$ ipython --no-banner

In [1]: import numpy as np

In [2]: np.set_printoptions(suppress=True, linewidth=140)

In [3]: rd = lambda a: np.round(a, 2) + 0

In [4]: data = np.load("layer2.npy")

In [5]: print(data)
[[0 3 8]
 [0 0 6]
 [0 3 8]
 [0 0 2]
 [0 0 2]
 [0 1 7]
 [0 0 4]
 [0 1 7]
 [0 0 3]
 [0 0 2]
 [0 0 6]
 [0 1 7]
 [0 1 7]
 [0 0 6]
 [0 0 4]
 [0 3 8]
 [0 3 8]
 [0 0 6]
 [0 3 8]
 [0 1 7]
 [0 0 3]
 [0 0 6]
 [0 0 6]
 [0 0 5]
 [0 0 3]
 [0 0 6]
 [0 0 6]]

In [6]: vec = np.array([1, 1, 1])

In [7]: h = np.maximum(data @ vec, 0)

In [8]: print(h)
[11  6 11  2  2  8  4  8  3  2  6  8  8  6  4 11 11  6 11  8  3  6  6  5  3  6  6]

In [9]: print(np.maximum(data @ (3 * vec), 0))
[33 18 33  6  6 24 12 24  9  6 18 24 24 18 12 33 33 18 33 24  9 18 18 15  9 18 18]

In [10]: print(data.T @ h)
[   0  205 1104]

In [11]: T = np.stack([data, 5 * data, data[::-1]])

In [12]: print(np.linalg.matrix_rank(T))
[2 2 2]

In [13]: print(np.linalg.matrix_rank(T.reshape(3, -1)))
2

In [14]: print(T.sum(axis=0))
[[ 0 18 54]
 [ 0  0 42]
 [ 0 18 51]
 [ 0  0 17]
 [ 0  0 18]
 [ 0  6 48]
 [ 0  0 27]
 [ 0  7 49]
 [ 0  3 26]
 [ 0  0 18]
 [ 0  3 44]
 [ 0  9 50]
 [ 0  6 46]
 [ 0  0 42]
 [ 0  1 31]
 [ 0 19 55]
 [ 0 18 54]
 [ 0  0 38]
 [ 0 18 51]
 [ 0  7 49]
 [ 0  0 22]
 [ 0  1 43]
 [ 0  0 38]
 [ 0  0 32]
 [ 0  3 26]
 [ 0  0 42]
 [ 0  3 44]]

In [15]: rk = np.linalg.matrix_rank(data)

In [16]: print(rk)
2

In [17]: ns = np.linalg.svd(data)[2][rk:].T

In [18]: print(ns.shape)
(3, 1)

In [19]: print(np.allclose(data @ ns, 0))
True

In [20]: print([int(np.linalg.matrix_rank(data[:i])) for i in range(1, len(data) + 1)])
[1, 2, 2, 2, 2, 2, 2, 2, 2, 2, 2, 2, 2, 2, 2, 2, 2, 2, 2, 2, 2, 2, 2, 2, 2, 2, 2]

In [21]: print(ns @ ns.T)
[[1. 0. 0.]
 [0. 0. 0.]
 [0. 0. 0.]]

In [22]: print([int(np.linalg.matrix_rank(data[:, :j + 1])) for j in range(3)])
[0, 1, 2]

In [23]: print(rd(np.linalg.norm(data, 2)))
31.22

In [24]: print(data[3] @ data[16])
16

In [25]: print(rd(np.linalg.norm(data, 1)), rd(np.linalg.norm(data, np.inf)))
151.0 11.0

In [26]: U, sig, Vt = np.linalg.svd(data)

In [27]: evecs = Vt[:(sig > 1e-8).sum()]

In [28]: rng = np.random.default_rng(4472)

In [29]: vec = data[7] + -3 * data[4] + rng.integers(2) * np.eye(3)[1]

In [30]: print(vec)
[0. 2. 1.]

In [31]: print(rd(np.linalg.norm(vec - evecs.T @ evecs @ vec)))
0.0

In [32]: J = np.array([[0, 1, 3, 1, 1, 1, 1, -3, -1],
    ...:     [2, 1, 0, 2, 1, -1, -1, -3, -1],
    ...:     [2, 1, 2, 1, 3, 2, 3, -2, 2],
    ...:     [-3, -1, -1, -1, -3, -1, 0, 2, 1],
    ...:     [-3, -3, -1, -3, -3, -2, -1, 0, -3],
    ...:     [0, 1, 0, 1, 2, -2, 3, 1, -2]])

In [33]: def softmax(z):
    ...:     e = np.exp(z - z.max(axis=-1, keepdims=True))
    ...:     return e / e.sum(axis=-1, keepdims=True)
    ...: 

In [34]: print(rd(softmax(10 * J[1])))
[0.5 0.  0.  0.5 0.  0.  0.  0.  0. ]

In [35]: print(rd(softmax(J).sum(axis=1)))
[1. 1. 1. 1. 1. 1.]

In [36]: S = J @ J.T / np.sqrt(9)

In [37]: print(rd(softmax(S)))
[[0.78 0.01 0.21 0.   0.   0.  ]
 [0.03 0.95 0.01 0.   0.   0.  ]
 [0.   0.   1.   0.   0.   0.  ]
 [0.   0.   0.   0.73 0.27 0.  ]
 [0.   0.   0.   0.   1.   0.  ]
 [0.   0.   0.   0.   0.   0.99]]

In [38]: print(softmax(S).round(6).argmax(axis=1))
[0 1 2 3 4 5]

In [39]: print(rd(np.trace(np.linalg.pinv(data) @ data)))
2.0

In [40]: print(rd(data @ np.linalg.pinv(data) @ data))
[[0. 3. 8.]
 [0. 0. 6.]
 [0. 3. 8.]
 [0. 0. 2.]
 [0. 0. 2.]
 [0. 1. 7.]
 [0. 0. 4.]
 [0. 1. 7.]
 [0. 0. 3.]
 [0. 0. 2.]
 [0. 0. 6.]
 [0. 1. 7.]
 [0. 1. 7.]
 [0. 0. 6.]
 [0. 0. 4.]
 [0. 3. 8.]
 [0. 3. 8.]
 [0. 0. 6.]
 [0. 3. 8.]
 [0. 1. 7.]
 [0. 0. 3.]
 [0. 0. 6.]
 [0. 0. 6.]
 [0. 0. 5.]
 [0. 0. 3.]
 [0. 0. 6.]
 [0. 0. 6.]]

In [41]: print(np.linalg.lstsq(data[:-1].T, data[-1])[2])
2

In [42]: print(np.abs(np.diag(np.linalg.qr(data)[1])) > 1e-9)
[False  True  True]
